$ python3 -q
>>> import numpy as np
>>> np.set_printoptions(precision=3, suppress=True, linewidth=100)
>>> feats = np.load("sample15.npy")
>>> feats
array([[9, 2, 0],
       [8, 4, 0],
       [0, 0, 0]])
>>> # splits into 2 blocks
>>> rk = np.linalg.matrix_rank(feats)
>>> rk
np.int64(2)
>>> N = np.linalg.svd(feats)[2][rk:].T
>>> np.allclose(feats @ N, 0)
True
>>> N.shape
(3, 1)
>>> round(np.trace(np.linalg.pinv(feats) @ feats), 3)
np.float64(2.0)
>>> M = np.loadtxt("layer4.csv", delimiter=",")
>>> M
array([[ 2.   ,  3.412, -0.753],
       [ 2.   ,  4.012, -0.393],
       [ 2.   , -5.044, -5.826],
       [ 2.   , -2.627, -4.376],
       [ 2.   ,  9.223,  2.734],
       [ 2.   ,  4.322, -0.207],
       [ 2.   , -5.401, -6.041],
       [ 2.   ,  3.666, -0.6  ],
       [ 2.   , 10.773,  3.664],
       [ 2.   ,  9.474,  2.885],
       [ 2.   , -6.66 , -6.796],
       [ 2.   ,  0.506, -2.496],
       [ 2.   ,  9.331,  2.798],
       [ 2.   ,  3.136, -0.918],
       [ 2.   ,  0.721, -2.368],
       [ 2.   , -4.36 , -5.416],
       [ 2.   ,  2.005, -1.597],
       [ 2.   , 12.456,  4.674],
       [ 2.   ,  5.632,  0.579],
       [ 2.   ,  1.309, -2.015],
       [ 2.   ,  4.128, -0.323],
       [ 2.   ,  7.569,  1.741]])
>>> U, sigma, VT = np.linalg.svd(M)
>>> vecs = VT[:(sigma > 1e-8).sum()]
>>> rng = np.random.default_rng(1237)
>>> x0 = M[3] + -2 * M[0] + rng.integers(2) * np.eye(3)[0]
>>> x0
array([-1.  , -9.45, -2.87])
>>> np.diag(vecs.T @ vecs)
array([0.41 , 0.892, 0.699])
>>> np.linalg.matrix_rank(np.vstack([M, x0]))
np.int64(3)
>>> np.round(np.trace(np.linalg.pinv(M) @ M), 3)
np.float64(2.0)
>>> np.allclose(M[:-1].T @ np.linalg.lstsq(M[:-1].T, M[-1])[0], M[-1])
True
>>> try:
...     np.linalg.inv(M)
... except np.linalg.LinAlgError as e:
...     print("failed:", e)
... 
failed: Last 2 dimensions of the array must be square
>>> np.abs(np.diag(np.linalg.qr(M)[1])) > 1e-9
array([ True,  True, False])
>>> np.linalg.lstsq(M[:-1].T, M[-1])[2]
np.int32(2)
>>> np.argsort(-np.linalg.norm(M, axis=0).round(6), kind="stable")[:3]
array([1, 2, 0])
>>> np.linalg.cond(M) > 100
np.True_
>>> [round(float(x), 3) for x in np.linalg.svd(M, compute_uv=False)[:3]]
[31.453, 13.668, 0.0]
>>> data = np.loadtxt("case8.csv", delimiter=",")
>>> data
array([[ 0.791, -0.288,  0.288],
       [-0.288,  0.105, -0.105],
       [ 0.288, -0.105,  0.105]])
>>> # projection: eigenvalues are 0 or 1
>>> round(float(np.trace(np.linalg.pinv(data) @ data)), 3)
1.0
>>> data @ np.linalg.pinv(data) @ data
array([[ 0.791, -0.288,  0.288],
       [-0.288,  0.105, -0.105],
       [ 0.288, -0.105,  0.105]])
>>> np.unique(data.round(6), axis=0).shape
(3, 3)
>>> np.allclose(data[:-1].T @ np.linalg.lstsq(data[:-1].T, data[-1])[0], data[-1])
True
>>> np.round(np.abs(data).max(), 3)
np.float64(0.791)
>>> data.sum(axis=1)
array([ 0.791, -0.288,  0.288])
>>> np.linalg.matrix_rank(data)
np.int64(1)
>>> np.count_nonzero(data)
np.int64(9)
>>> np.unravel_index(np.abs(data).argmax(), data.shape)
(np.int64(0), np.int64(0))
